In [1]: import numpy as np

In [2]: np.set_printoptions(precision=3, suppress=True, linewidth=140, legacy="1.25")

In [3]: def rnd(a):
   ...:     return np.round(a, 3) + 0
   ...: 

In [4]: data = np.loadtxt("x.csv", delimiter=",")

In [5]: data
Out[5]: 
array([[2., 1., 0., 0., 0.],
       [0., 2., 1., 0., 0.],
       [0., 0., 2., 1., 0.],
       [0., 0., 0., 2., 1.],
       [0., 0., 0., 0., 2.]])

In [6]: np.poly(data)
Out[6]: array([  1., -10.,  40., -80.,  80., -32.])

In [7]: np.einsum("ii->", data)
Out[7]: 10.0

In [8]: rnd(np.linalg.det(2 * data)), rnd(np.linalg.det(data))
Out[8]: (1024.0, 32.0)

In [9]: rnd(np.linalg.eigvals(data))
Out[9]: array([2., 2., 2., 2., 2.])

In [10]: np.einsum("ij,ji->", data, data)
Out[10]: 20.0

In [11]: arr = np.load("dump.npy")

In [12]: arr
Out[12]: 
array([[0, 0, 0],
       [2, 3, 2],
       [0, 0, 0],
       [0, 0, 0],
       [0, 0, 0],
       [2, 3, 3],
       [0, 0, 0],
       [0, 0, 0],
       [2, 3, 2],
       [0, 0, 0],
       [0, 0, 0],
       [0, 0, 0],
       [0, 0, 0],
       [0, 0, 0],
       [2, 3, 3],
       [0, 0, 0],
       [0, 0, 0],
       [0, 0, 0],
       [0, 0, 0],
       [0, 0, 0],
       [0, 0, 0],
       [0, 0, 0],
       [0, 0, 0],
       [2, 3, 3],
       [2, 3, 2],
       [0, 0, 0],
       [0, 0, 0],
       [0, 0, 0],
       [2, 3, 4],
       [0, 0, 0],
       [2, 3, 4]])

In [13]: cov = np.cov(arr, rowvar=False)

In [14]: rnd(np.corrcoef(arr[:, 2], arr[:, 0])[0, 1])
Out[14]: 0.954

In [15]: np.argwhere(np.triu(np.abs(np.corrcoef(arr.T)) > 0.8, 1))
Out[15]: 
array([[0, 1],
       [0, 2],
       [1, 2]])

In [16]: np.median(arr, axis=0)
Out[16]: array([0., 0., 0.])

In [17]: rnd(arr.std(axis=0))
Out[17]: array([0.875, 1.313, 1.319])

In [18]: rnd(cov)
Out[18]: 
array([[0.791, 1.187, 1.138],
       [1.187, 1.781, 1.706],
       [1.138, 1.706, 1.798]])

In [19]: cen = arr - arr.mean(axis=0)

In [20]: V = np.linalg.svd(cen)[2][:2]

In [21]: other = cen - cen @ V.T @ V

In [22]: np.linalg.norm(other, axis=1).round(6).argmax()
Out[22]: 0

In [23]: rnd(np.diag(V.T @ V))
Out[23]: array([0.308, 0.692, 1.   ])

In [24]: rnd(np.cov(cen @ V.T, rowvar=False))
Out[24]: 
array([[4.272, 0.   ],
       [0.   , 0.098]])

In [25]: rnd((cen @ V.T).std(axis=0))
Out[25]: array([2.033, 0.308])

In [26]: C = np.sign(np.array([[-4, -2, 5, -8], [-9, -7, -7, 7], [-4, 7, 2, 1], [-6, -2, 5, 9]]))

In [27]: other = (np.tril(C, -1) + np.eye(4)) @ (np.triu(C, 1) + np.eye(4))

In [28]: vals = np.array([2, 2, 1, 2])

In [29]: M = np.rint(other * vals @ np.linalg.inv(other)) + 0

In [30]: M
Out[30]: 
array([[ 4.,  3., -2.,  1.],
       [-4., -4.,  4., -2.],
       [-2., -3.,  4., -1.],
       [ 2.,  3., -2.,  3.]])

In [31]: vals, V = np.linalg.eig(M)

In [32]: rnd(M @ V[:, 0] - vals[0] * V[:, 0])
Out[32]: array([0., 0., 0., 0.])

In [33]: rnd(np.sort(np.linalg.eigvals(M.T)))
Out[33]: array([1.+0.j, 2.+0.j, 2.+0.j, 2.+0.j])

In [34]: rnd(np.prod(vals))
Out[34]: 8.0

In [35]: rnd(vals)
Out[35]: array([1., 2., 2., 2.])

In [36]: W0 = np.load("mat.npy")

In [37]: rnd(W0)
Out[37]: 
array([[0.333, 0.   , 0.333, 0.   , 0.   , 0.333],
       [0.167, 0.333, 0.167, 0.   , 0.167, 0.167],
       [0.2  , 0.2  , 0.2  , 0.2  , 0.2  , 0.   ],
       [0.333, 0.333, 0.   , 0.333, 0.   , 0.   ],
       [0.   , 0.   , 0.   , 0.   , 1.   , 0.   ],
       [0.   , 0.   , 0.333, 0.   , 0.333, 0.333]])

In [38]: def softmax(z):
    ...:     e = np.exp(z - z.max(axis=-1, keepdims=True))
    ...:     return e / e.sum(axis=-1, keepdims=True)
    ...: 

In [39]: rnd(softmax(W0[0]))
Out[39]: array([0.194, 0.139, 0.194, 0.139, 0.139, 0.194])

In [40]: rnd(softmax(W0[0] + -2))
Out[40]: array([0.194, 0.139, 0.194, 0.139, 0.139, 0.194])

In [41]: att = W0 @ W0.T / np.sqrt(6)

In [42]: softmax(att).round(6).argmax(axis=1)
Out[42]: array([0, 1, 2, 3, 4, 4])

In [43]: cov = W0.T @ W0

In [44]: (W0 @ W0.T).shape
Out[44]: (6, 6)

In [45]: rnd(cov)
Out[45]: 
array([[0.29 , 0.207, 0.179, 0.151, 0.068, 0.139],
       [0.207, 0.262, 0.096, 0.151, 0.096, 0.056],
       [0.179, 0.096, 0.29 , 0.04 , 0.179, 0.25 ],
       [0.151, 0.151, 0.04 , 0.151, 0.04 , 0.   ],
       [0.068, 0.096, 0.179, 0.04 , 1.179, 0.139],
       [0.139, 0.056, 0.25 , 0.   , 0.139, 0.25 ]])

In [46]: rnd(np.linalg.eigvalsh(cov)[::-1])
Out[46]: array([1.3  , 0.682, 0.343, 0.055, 0.03 , 0.012])

In [47]: np.linalg.matrix_rank(cov)
Out[47]: 6
